$ ipython --no-banner

In [1]: import numpy as np

In [2]: np.set_printoptions(precision=2, suppress=True, linewidth=120, sign=" ")

In [3]: def tidy(a):
   ...:     return np.round(a, 2) + 0
   ...: 

In [4]: M = np.vander(np.arange(3) - 1, 4, increasing=True)

In [5]: M
Out[5]: 
array([[ 1, -1,  1, -1],
       [ 1,  0,  0,  0],
       [ 1,  1,  1,  1]])

In [6]: B = np.array([[-1, 1], [-3, 4], [-3, -5], [5, -1]])

In [7]: np.linalg.matrix_rank(np.vstack([M, B.T]))
Out[7]: np.int64(4)

In [8]: np.einsum("ij->j", M)
Out[8]: array([ 3,  0,  2,  0])

In [9]: B = M / np.sqrt((M ** 2).mean(axis=1, keepdims=True))

In [10]: np.linalg.matrix_rank(M - M.mean(axis=1, keepdims=True))
Out[10]: np.int64(2)

In [11]: rng = np.random.default_rng(27968)

In [12]: z = rng.integers(0, 3, 3)

In [13]: K = (z[:, None] == z) * 3 + np.eye(3)

In [14]: K
Out[14]: 
array([[ 4.,  0.,  0.],
       [ 0.,  4.,  3.],
       [ 0.,  3.,  4.]])

In [15]: # symmetric

In [16]: q, evecs = np.linalg.qr(K[:, :1])[0], np.linalg.qr(K[:, 1:])[0]

In [17]: sig = np.linalg.svd(q.T @ evecs, compute_uv=False)

In [18]: (sig > 0.9).sum()
Out[18]: np.int64(0)

In [19]: tidy(sig)
Out[19]: array([ 0.])

In [20]: tidy(np.linalg.norm(q @ q.T - evecs @ evecs.T, 2))
Out[20]: np.float64(1.0)

In [21]: B = np.array([[4, 6], [3, 2], [5, 4]])

In [22]: np.vstack([K, B.T]).shape
Out[22]: (5, 3)

In [23]: np.einsum("ij,ij->i", K, K)
Out[23]: array([ 16.,  25.,  25.])

In [24]: np.linalg.matrix_rank(K @ B)
Out[24]: np.int64(2)

In [25]: B.T @ K.T
Out[25]: 
array([[ 16.,  27.,  29.],
       [ 24.,  20.,  22.]])

In [26]: np.einsum("ik,kj->ji", K, B)
Out[26]: 
array([[ 16.,  27.,  29.],
       [ 24.,  20.,  22.]])

In [27]: K @ B
Out[27]: 
array([[ 16.,  24.],
       [ 27.,  20.],
       [ 29.,  22.]])

In [28]: tidy(np.linalg.det(K))
Out[28]: np.float64(28.0)

In [29]: (np.linalg.matrix_power((K != 0) + (K.T != 0) + np.eye(3), 3) > 0).astype(int)
Out[29]: 
array([[ 1,  0,  0],
       [ 0,  1,  1],
       [ 0,  1,  1]])

In [30]: tidy(np.sort(np.linalg.eigvals(K).real))
Out[30]: array([ 1.,  4.,  7.])

In [31]: C2 = K.T @ K

In [32]: tidy(np.linalg.eigvalsh(C2)[::-1])
Out[32]: array([ 49.,  16.,   1.])

In [33]: C2
Out[33]: 
array([[ 16.,   0.,   0.],
       [  0.,  25.,  24.],
       [  0.,  24.,  25.]])

In [34]: np.trace(C2), (K ** 2).sum()
Out[34]: (np.float64(66.0), np.float64(66.0))

In [35]: np.diag(C2)
Out[35]: array([ 16.,  25.,  25.])

In [36]: J = np.load("mat.npy")

In [37]: J
Out[37]: 
array([[ 2, -5,  0,  0],
       [ 0, -5,  0,  0],
       [ 0,  0,  2, -5],
       [ 0,  0,  0, -5]])

In [38]: z = rng.permutation(4)

In [39]: B = J[:, z] * rng.choice([-1, 1], 4)

In [40]: B
Out[40]: 
array([[ 2,  0, -5,  0],
       [ 0,  0, -5,  0],
       [ 0,  5,  0, -2],
       [ 0,  5,  0,  0]])

In [41]: Uu, _, Vt = np.linalg.svd(J.T @ B)

In [42]: z
Out[42]: array([ 0,  3,  1,  2])

In [43]: tidy(Uu @ Vt)
Out[43]: 
array([[ 1.,  0.,  0.,  0.],
       [ 0.,  0.,  1.,  0.],
       [ 0.,  0.,  0., -1.],
       [ 0., -1.,  0.,  0.]])
